$ python -q
>>> import numpy as np
>>> np.set_printoptions(precision=3, suppress=True, linewidth=140)
>>> data = np.loadtxt("test5.csv", delimiter=",")
>>> data
array([[0., 5.],
       [5., 0.]])
>>> np.round(np.abs(np.linalg.eigvals(data)).max(), 3)
np.float64(5.0)
>>> evals, vecs = np.linalg.eigh(data)
>>> x = np.array([2, 3])
>>> vecs * np.maximum(evals, 0) @ vecs.T
array([[2.5, 2.5],
       [2.5, 2.5]])
>>> np.linalg.eigvalsh(data[1:, 1:])
array([0.])
>>> np.round(vecs * np.abs(evals) @ vecs.T, 3) + 0
array([[5., 0.],
       [0., 5.]])
>>> round(x @ data @ x / (x @ x), 3), evals[0], evals[-1]
(np.float64(4.615), np.float64(-5.0), np.float64(5.0))
>>> x @ data @ x
np.float64(60.0)
>>> O = data.astype(float).copy()
>>> for j in range(2):
...     O[:, j] -= O[:, :j] @ (O[:, :j].T @ O[:, j])
...     O[:, j] /= np.linalg.norm(O[:, j])
... 
>>> O.T @ O
array([[1., 0.],
       [0., 1.]])
>>> O
array([[0., 1.],
       [1., 0.]])
>>> np.einsum("ii->", data)
np.float64(0.0)
>>> round(np.linalg.det(2 * data), 3), round(np.linalg.det(data), 3)
(np.float64(-100.0), np.float64(-25.0))
>>> E = np.load("block10.npy")
>>> print(E)
[[0.25 0.25 0.25 0.25]
 [0.25 0.25 0.25 0.25]
 [0.25 0.25 0.25 0.25]
 [0.25 0.25 0.25 0.25]]
>>> np.linalg.cond(E) > 100
np.True_
>>> np.argsort(-np.linalg.norm(E, axis=0).round(6), kind="stable")[:3]
array([0, 1, 2])
>>> print([round(float(x), 3) for x in np.linalg.svd(E, compute_uv=False)[:3]])
[1.0, 0.0, 0.0]
>>> x = np.array([1, 2, 2, 0])
>>> E @ x
array([1.25, 1.25, 1.25, 1.25])
>>> E @ E @ x
array([1.25, 1.25, 1.25, 1.25])
>>> np.eye(4) - E
array([[ 0.75, -0.25, -0.25, -0.25],
       [-0.25,  0.75, -0.25, -0.25],
       [-0.25, -0.25,  0.75, -0.25],
       [-0.25, -0.25, -0.25,  0.75]])
>>> np.linalg.eigvalsh(2 * E - np.eye(4))
array([-1., -1., -1.,  1.])
>>> evals, vecs = np.linalg.eigh(E)
>>> x = np.array([1, 0, 3, 2])
>>> print(x @ E @ x)
9.0
>>> vecs * np.abs(evals) @ vecs.T
array([[0.25, 0.25, 0.25, 0.25],
       [0.25, 0.25, 0.25, 0.25],
       [0.25, 0.25, 0.25, 0.25],
       [0.25, 0.25, 0.25, 0.25]])
>>> np.linalg.matrix_power(E, 3)
array([[0.25, 0.25, 0.25, 0.25],
       [0.25, 0.25, 0.25, 0.25],
       [0.25, 0.25, 0.25, 0.25],
       [0.25, 0.25, 0.25, 0.25]])
>>> np.trace(E)
np.float64(1.0)
>>> np.round(np.sort(np.abs(np.linalg.eigvals(E))), 3) + 0
array([0., 0., 0., 1.])
>>> round(float(np.abs(np.linalg.eigvals(E)).max()), 3)
1.0
>>> U, sigma, Vh = np.linalg.svd(E)
>>> vecs = Vh[:(sigma > 1e-8).sum()]
>>> rng = np.random.default_rng(98)
>>> x = E[1] + -2 * E[3] + rng.integers(2) * np.eye(4)[2]
>>> x
array([-0.25, -0.25, -0.25, -0.25])
>>> np.linalg.matrix_rank(np.vstack([E, x]))
np.int64(1)
>>> O, _ = np.linalg.qr(np.array([[1.5], [0.7], [0.0], [0.5]]))
>>> X = O @ O.T
>>> X
array([[0.753, 0.351, 0.   , 0.251],
       [0.351, 0.164, 0.   , 0.117],
       [0.   , 0.   , 0.   , 0.   ],
       [0.251, 0.117, 0.   , 0.084]])
>>> np.linalg.cond(X) > 100
np.True_
>>> [round(float(x), 3) for x in np.linalg.svd(X, compute_uv=False)[:3]]
[1.0, 0.0, 0.0]
>>> np.argsort(-np.linalg.norm(X, axis=0).round(6), kind="stable")[:3]
array([0, 1, 3])
>>> np.round(np.linalg.norm(X, 2) / np.linalg.norm(X), 3)
np.float64(1.0)
>>> np.linalg.matrix_rank(X, rtol=0.1)
np.int64(1)
